$ python -q
>>> import numpy as np
>>> np.set_printoptions(precision=1, suppress=True, linewidth=200, legacy="1.25")
>>> W0 = np.array([[0.6, 1.7, 0.5, 0.0], [3.5, -1.1, 1.5, 0.1], [1.0, 1.2, -0.1, 0.5]])
>>> W0
array([[ 0.6,  1.7,  0.5,  0. ],
       [ 3.5, -1.1,  1.5,  0.1],
       [ 1. ,  1.2, -0.1,  0.5]])
>>> blk = np.stack([W0, 3 * W0, W0[::-1]])
>>> blk.shape
(3, 3, 4)
>>> np.linalg.norm(blk, axis=(1, 2))
array([ 4.7, 14. ,  4.7])
>>> blk.sum(axis=0)
array([[ 3.4,  8. ,  1.9,  0.5],
       [17.5, -5.5,  7.5,  0.5],
       [ 4.6,  6.5,  0.1,  2. ]])
>>> np.linalg.matrix_rank(blk)
array([3, 3, 3])
>>> U, sv, Vh = np.linalg.svd(W0, full_matrices=False)
>>> np.round(U.T @ W0 @ Vh.T, 1) + 0
array([[4. , 0. , 0. ],
       [0. , 2.3, 0. ],
       [0. , 0. , 0.6]])
>>> round(np.sqrt((sv ** 2).sum()), 1), round(float(np.linalg.norm(W0)), 1)
(4.7, 4.7)
>>> (sv > 1e-8).sum()
3
>>> w1 = np.array([[-4, -4], [-6, -7], [-1, -2], [-3, 3]])
>>> c = np.array([0, 0])
>>> hid = np.maximum(W0 @ w1 + c, 0)
>>> (hid > 0).mean(axis=0)
array([0., 0.])
>>> hid
array([[0., 0.],
       [0., 0.],
       [0., 0.]])
>>> basis = np.array([[-1, -2], [1, 2]])
>>> w1 @ basis
array([[ 0,  0],
       [-1, -2],
       [-1, -2],
       [ 6, 12]])
>>> hid @ basis
array([[0., 0.],
       [0., 0.],
       [0., 0.]])
>>> B = W0 / np.sqrt((W0 ** 2).mean(axis=1, keepdims=True))
>>> np.linalg.matrix_rank(B) == np.linalg.matrix_rank(W0)
True
>>> np.linalg.matrix_rank(W0 - W0.mean(axis=1, keepdims=True))
3
>>> E = np.load("arr.npy")
>>> E
array([[3, 6, 0, 9, 5],
       [3, 6, 0, 9, 5],
       [8, 5, 5, 0, 3],
       [2, 6, 0, 7, 8]])
>>> x = np.array([2, 5, 1, 5, -3])
>>> a = np.maximum(E @ x, 0)
>>> a
array([66, 66, 37, 45])
>>> np.abs(np.diag(np.linalg.qr(E)[1])) > 1e-9
array([ True,  True,  True, False])
>>> def softmax(z):
...     e = np.exp(z - z.max(axis=-1, keepdims=True))
...     return e / e.sum(axis=-1, keepdims=True)
... 
>>> np.round(softmax(10 * W0[2]), 1) + 0
array([0.1, 0.9, 0. , 0. ])
>>> S = W0 @ W0.T / np.sqrt(4)
>>> softmax(S).round(6).argmax(axis=1)
array([0, 1, 2])
>>> softmax(S)[2] @ W0
array([1.5, 0.7, 0.5, 0.2])
>>> K = np.array([[0, 0, 0, 0, 0],
...     [0, 0, 0, 1, 1],
...     [0, 0, 0, 0, 1],
...     [0, 1, 0, 0, 0],
...     [0, 1, 1, 0, 0]])
>>> # 2 blocks once reordered
>>> np.unique(K.round(6), axis=0).shape
(5, 5)
>>> np.allclose(K[:-1].T @ np.linalg.lstsq(K[:-1].T, K[-1])[0], K[-1])
False
>>> np.abs(np.diag(np.linalg.qr(K)[1])) > 1e-9
array([False,  True,  True,  True,  True])
>>> K @ K
array([[0, 0, 0, 0, 0],
       [0, 2, 1, 0, 0],
       [0, 1, 1, 0, 0],
       [0, 0, 0, 1, 1],
       [0, 0, 0, 1, 2]])
>>> np.trace(K @ K @ K) // 6
0
>>> low = np.diag(K.sum(axis=1)) - K
>>> low @ np.ones(5)
array([0., 0., 0., 0., 0.])
>>> round(np.linalg.det(low[1:, 1:]))
0
>>> X = np.array([[0, 1, 1], [1, 0, 0], [1, 0, 0]])
>>> U, sv, Vh = np.linalg.svd(X)
>>> V = Vh[:(sv > 1e-8).sum()]
>>> rng = np.random.default_rng(3668)
>>> x = X[0] + 4 * X[1] + rng.integers(2) * np.eye(3)[0]
>>> x
array([4., 1., 1.])
>>> np.diag(V.T @ V)
array([1. , 0.5, 0.5])
>>> np.round(np.linalg.norm(x - V.T @ V @ x), 1)
0.0
>>> mat = np.array([[5, 5, 5, 5, 5],
...     [5, 10, 10, 10, 10],
...     [5, 10, 15, 15, 15],
...     [5, 10, 15, 20, 20],
...     [5, 10, 15, 20, 25]])
>>> # symmetric, so the eigenvalues are real
>>> proj = np.triu(np.array([[3, 1, 0, 2, 1],
...     [4, 4, 2, 3, 1],
...     [1, 4, 4, 5, 1],
...     [4, 4, 3, 0, 3],
...     [4, 1, 5, 0, 4]]), 1) + np.eye(5)
>>> B = proj @ mat @ np.linalg.inv(proj)
>>> proj @ mat - mat @ proj
array([[  20.,   35.,   45.,   20.,   45.],
       [  30.,   55.,   70.,   20.,   60.],
       [  30.,   55.,   70.,    5.,   50.],
       [  15.,   25.,   25.,  -55.,  -15.],
       [   0.,   -5.,  -20., -115.,  -90.]])
>>> np.poly(B)
array([    1.,   -75.,   875., -3500.,  5625., -3125.])
>>> B
array([[  25.,   20.,   20., -135.,  420.],
       [  35.,   35.,   30., -205.,  640.],
       [  35.,   35.,   35., -215.,  680.],
       [  20.,   20.,   20., -120.,  395.],
       [   5.,    5.,    5.,  -30.,  100.]])
>>> round(float(np.linalg.det(B)), 1)
3125.0
>>> f = np.array([0, 1])
>>> np.polyval(f, B[0])
array([1., 1., 1., 1., 1.])
>>> np.cross(B[0, :3], B[2, :3])
array([   0., -175.,  175.])
>>> F = np.load("sample15.npy")
>>> F
array([[-2,  2, -2,  2],
       [ 0, -1,  0, -1],
       [ 4, -4,  0,  0],
       [ 0,  2,  0,  0]])
>>> B = F + rng.integers(-2, 3, (4, 1)) @ rng.integers(-2, 3, (1, 4))
>>> B
array([[-6, -2, -4,  4],
       [ 0, -1,  0, -1],
       [ 6, -2,  1, -1],
       [ 4,  6,  2, -2]])
>>> np.linalg.matrix_rank(B - F, tol=1e-8)
1
>>> B - F
array([[-4, -4, -2,  2],
       [ 0,  0,  0,  0],
       [ 2,  2,  1, -1],
       [ 4,  4,  2, -2]])
>>> C2 = F.T @ F
>>> (F @ F.T).shape
(4, 4)
>>> np.diag(C2)
array([20, 25,  4,  5])
>>> arr = np.diag(np.array([3, 2, -3, 3]))
>>> arr
array([[ 3,  0,  0,  0],
       [ 0,  2,  0,  0],
       [ 0,  0, -3,  0],
       [ 0,  0,  0,  3]])
>>> # symmetric, so the eigenvalues are real
>>> x = np.array([3, 3, 1, 2])
>>> rhs = arr @ x
>>> c, lr = np.zeros(4), 1 / np.linalg.norm(arr, 2) ** 2
>>> for i in range(15):
...     c -= lr * arr.T @ (arr @ c - rhs)
...     if i % 5 == 0: print(i, round(np.linalg.norm(arr @ c - rhs), 1))
... 
0 3.3
5 0.2
10 0.0
>>> np.round(np.linalg.cond(arr), 1)
1.5
>>> c
array([3., 3., 1., 2.])
>>> arr.sum(axis=0)
array([ 3,  2, -3,  3])
>>> arr.mean(axis=0)
array([ 0.8,  0.5, -0.8,  0.8])
>>> np.sort(np.linalg.eigvals(arr).real)
array([-3.,  2.,  3.,  3.])
>>> np.round(np.linalg.det(arr), 1)
-54.0
>>> labels = rng.permutation(4)
>>> labels
array([0, 3, 1, 2])
>>> B = arr[labels][:, labels]
>>> np.allclose(B, arr)
False
>>> np.sort(np.abs(np.linalg.eigvals(B)))
array([2., 3., 3., 3.])
>>> np.trace(B)
5
>>> B
array([[ 3,  0,  0,  0],
       [ 0,  3,  0,  0],
       [ 0,  0,  2,  0],
       [ 0,  0,  0, -3]])
>>> np.diag(B)
array([ 3,  3,  2, -3])
>>> round(np.abs(np.linalg.eigvals(arr)).max(), 1)
3.0
>>> arr @ arr
array([[9, 0, 0, 0],
       [0, 4, 0, 0],
       [0, 0, 9, 0],
       [0, 0, 0, 9]])
>>> assert arr == arr.T
Traceback (most recent call last):
  File "<python-input-96>", line 1, in <module>
    assert arr == arr.T
           ^^^^^^^^^^^^
ValueError: The truth value of an array with more than one element is ambiguous. Use a.any() or a.all()
>>> np.allclose(arr @ arr.T, arr.T @ arr)
True
>>> np.linalg.matrix_power(arr, 3)
array([[ 27,   0,   0,   0],
       [  0,   8,   0,   0],
       [  0,   0, -27,   0],
       [  0,   0,   0,  27]])
>>> A = np.load("a.npy")
>>> A
array([[ -3.5,   8.2,   2.5],
       [ -1. ,  -1.6,  -1.3],
       [  0.2,  -1.4,   0.8],
       [ -2.7,  -2.5,   4. ],
       [ -1. ,   8. ,  -1.1],
       [ -0.7,   4.7,   1. ],
       [ -2.4,   9.3,   2.3],
       [  0.9,  -3. ,   0.3],
       [  1.9,   1.2,  -4.8],
       [ -0.5,   1. ,   3.4],
       [  3.2,   6.3,  -1.1],
       [ -1.3,   9.8,   0.8],
       [  2.2, -10. ,   0.4],
       [ -1.3,  -7.8,   0.3],
       [ -1.6,   1.8,   0.6],
       [ -2.6,  -5.7,   1.3],
       [  0.1,  -2.2,  -0.4],
       [ -2.8,  -1.2,   3.2],
       [  0.5,   3.5,  -1.2],
       [  0.9,  -7.1,  -0.9],
       [ -3. ,  -5.3,   0.7]])
>>> x = np.array([0, 2, 1])
>>> rhs = A @ x
>>> np.round(np.linalg.pinv(A) @ A, 1) + 0
array([[1., 0., 0.],
       [0., 1., 0.],
       [0., 0., 1.]])
>>> rhs = rhs + 0.3 * rng.normal(size=21)
>>> rhs
array([ 19. ,  -4.9,  -2.2,  -0.4,  14.7,  10. ,  20.1,  -5.7,  -3.1,   5.1,  11.6,  20.5, -20.2, -15.1,   4.3,  -9.8,  -5.2,   0.9,   6. , -15. ,  -9.6])
>>> c, *_ = np.linalg.lstsq(A, rhs)
>>> [round(float(np.linalg.norm(np.linalg.solve(A.T @ A + lam * np.eye(3), A.T @ rhs))), 2) for lam in (0, 1, 10, 100)]
[2.23, 2.22, 2.14, 1.8]
>>> c.round(1) + 0
array([0., 2., 1.])
>>> f = np.array([5, 4, 6])
>>> np.correlate(A[9], A[14], "full")
array([-0.3, -0.3,  4.6,  4.5, -5.4])
>>> basis = A[[12, 7]].astype(float)
>>> for _ in range(5):
...     labels = np.linalg.norm(A[:, None] - basis, axis=-1).argmin(axis=1)
...     basis = np.array([A[labels == j].mean(axis=0) for j in range(2)])
... 
>>> labels
array([1, 0, 0, 0, 1, 1, 1, 0, 1, 1, 1, 1, 0, 0, 1, 0, 0, 0, 1, 0, 0])
>>> np.bincount(labels)
array([11, 10])
>>> C2 = np.cov(A, rowvar=False)
>>> np.median(A, axis=0)
array([-1. , -1.2,  0.6])
>>> round(np.corrcoef(A[:, 0], A[:, 2])[0, 1], 1)
-0.6
>>> np.argwhere(np.triu(np.abs(np.corrcoef(A.T)) > 0.8, 1))
array([], shape=(0, 2), dtype=int64)
>>> np.round(np.polyfit(A[:, 0], A[:, 2], 1), 1) + 0
array([-0.7,  0. ])
>>> C2.shape
(3, 3)
>>> np.linalg.eigvalsh(C2)[::-1]
array([34.6,  6. ,  1.3])
>>> np.argsort(-A.std(axis=0).round(6), kind="stable")
array([1, 2, 0])
>>> Xc = (A - A.mean(axis=0)) / A.std(axis=0)
>>> Xc.std(axis=0)
array([1., 1., 1.])
>>> c = np.linalg.lstsq(np.delete(Xc, 1, axis=1), Xc[:, 1])[0]
>>> round(1 - np.var(Xc[:, 1] - np.delete(Xc, 1, axis=1) @ c), 1)
0.0
>>> c
array([-0.2, -0.1])
